% python3 -q
>>> import numpy as np
>>> np.set_printoptions(precision=2, suppress=True, linewidth=200)
>>> J = np.load("mat.npy")
>>> J
array([[ 2., -2.,  0.,  0.,  0.,  0.,  0.,  0.],
       [-2.,  0., -2.,  0.,  0.,  0.,  0.,  0.],
       [ 0., -2.,  1., -2.,  0.,  0.,  0.,  0.],
       [ 0.,  0., -2., -1., -2.,  0.,  0.,  0.],
       [ 0.,  0.,  0., -2., -1., -2.,  0.,  0.],
       [ 0.,  0.,  0.,  0., -2., -1., -2.,  0.],
       [ 0.,  0.,  0.,  0.,  0., -2.,  0., -2.],
       [ 0.,  0.,  0.,  0.,  0.,  0., -2., -1.]])
>>> np.sort(np.abs(np.linalg.eigvals(J)))
array([0.74, 1.07, 2.15, 2.22, 2.85, 3.17, 4.  , 4.42])
>>> np.allclose(J, J.T)
True
>>> np.linalg.matrix_power(J, 3)
array([[ 24., -24.,  12.,  -8.,   0.,   0.,   0.,   0.],
       [-24.,  12., -26.,   0.,  -8.,   0.,   0.,   0.],
       [ 12., -26.,  13., -26.,  -4.,  -8.,   0.,   0.],
       [ -8.,   0., -26., -17., -30., -12.,  -8.,   0.],
       [  0.,  -8.,  -4., -30., -25., -30.,  -8.,  -8.],
       [  0.,   0.,  -8., -12., -30., -21., -26.,  -8.],
       [  0.,   0.,   0.,  -8.,  -8., -26.,  -8., -18.],
       [  0.,   0.,   0.,   0.,  -8.,  -8., -18.,  -9.]])
>>> np.round(np.linalg.det(J), 2)
np.float64(608.0)
>>> np.round(np.abs(np.linalg.eigvals(J)).max(), 2)
np.float64(4.42)
>>> (J + J.T) / 2
array([[ 2., -2.,  0.,  0.,  0.,  0.,  0.,  0.],
       [-2.,  0., -2.,  0.,  0.,  0.,  0.,  0.],
       [ 0., -2.,  1., -2.,  0.,  0.,  0.,  0.],
       [ 0.,  0., -2., -1., -2.,  0.,  0.,  0.],
       [ 0.,  0.,  0., -2., -1., -2.,  0.,  0.],
       [ 0.,  0.,  0.,  0., -2., -1., -2.,  0.],
       [ 0.,  0.,  0.,  0.,  0., -2.,  0., -2.],
       [ 0.,  0.,  0.,  0.,  0.,  0., -2., -1.]])
>>> J @ J
array([[ 8., -4.,  4.,  0.,  0.,  0.,  0.,  0.],
       [-4.,  8., -2.,  4.,  0.,  0.,  0.,  0.],
       [ 4., -2.,  9.,  0.,  4.,  0.,  0.,  0.],
       [ 0.,  4.,  0.,  9.,  4.,  4.,  0.,  0.],
       [ 0.,  0.,  4.,  4.,  9.,  4.,  4.,  0.],
       [ 0.,  0.,  0.,  4.,  4.,  9.,  2.,  4.],
       [ 0.,  0.,  0.,  0.,  4.,  2.,  8.,  2.],
       [ 0.,  0.,  0.,  0.,  0.,  4.,  2.,  5.]])
